% ipython --no-banner

In [1]: import numpy as np

In [2]: import numpy.linalg as la

In [3]: np.set_printoptions(precision=2, suppress=True, linewidth=140, floatmode="fixed")

In [4]: E = np.load("m.npy")

In [5]: E
Out[5]: 
array([[1.00, 0.50, 0.25],
       [0.50, 1.00, 0.50],
       [0.25, 0.50, 1.00]])

In [6]: ev, vecs = la.eig(E)

In [7]: np.round(E @ vecs[:, 0] - ev[0] * vecs[:, 0], 2) + 0
Out[7]: array([0.00, 0.00, 0.00])

In [8]: J = np.array([[1, 1, 0, 0], [0, 1, 0, 0], [0, 0, 1, 1], [0, 0, 0, 1]])

In [9]: # splits into 2 blocks

In [10]: ev, vecs = la.eig(J)

In [11]: np.sort(la.eigvals(J.T))
Out[11]: array([1.00, 1.00, 1.00, 1.00])

In [12]: np.sort(la.eigvals(J @ J))
Out[12]: array([1.00, 1.00, 1.00, 1.00])

In [13]: np.prod(ev)
Out[13]: np.float64(1.0)

In [14]: data = np.load("mat.npy")

In [15]: data
Out[15]: 
array([[1, 0, 0],
       [1, 1, 0],
       [2, 0, 1]])

In [16]: # triangular

In [17]: np.prod(np.diag(data)), round(la.det(data), 2)
Out[17]: (np.int64(1), np.float64(1.0))

In [18]: data @ data
Out[18]: 
array([[1, 0, 0],
       [2, 1, 0],
       [4, 0, 1]])

In [19]: la.matrix_power(data - np.diag(np.diag(data)), 3)
Out[19]: 
array([[0, 0, 0],
       [0, 0, 0],
       [0, 0, 0]])

In [20]: rng = np.random.default_rng(99)

In [21]: out = data + rng.integers(-2, 3, (3, 1)) @ rng.integers(-2, 3, (1, 3))

In [22]: out
Out[22]: 
array([[ 1, -4,  0],
       [ 1,  1,  0],
       [ 2, -2,  1]])

In [23]: la.matrix_rank(out - data, tol=1e-8)
Out[23]: np.int64(1)

In [24]: out - data
Out[24]: 
array([[ 0, -4,  0],
       [ 0,  0,  0],
       [ 0, -2,  0]])

In [25]: la.svd(out - data, compute_uv=False)
Out[25]: array([4.47, 0.00, 0.00])

In [26]: np.abs(out - data).sum(axis=1)
Out[26]: array([4, 0, 2])

In [27]: out = np.array([[1, 1, 3], [3, 0, 2]])

In [28]: C = np.kron(out, data)

In [29]: la.matrix_rank(C)
Out[29]: np.int64(6)

In [30]: round(la.norm(C, 2), 2), round(la.norm(out, 2) * la.norm(data, 2), 2)
Out[30]: (np.float64(12.01), np.float64(12.01))

In [31]: C.shape
Out[31]: (6, 9)
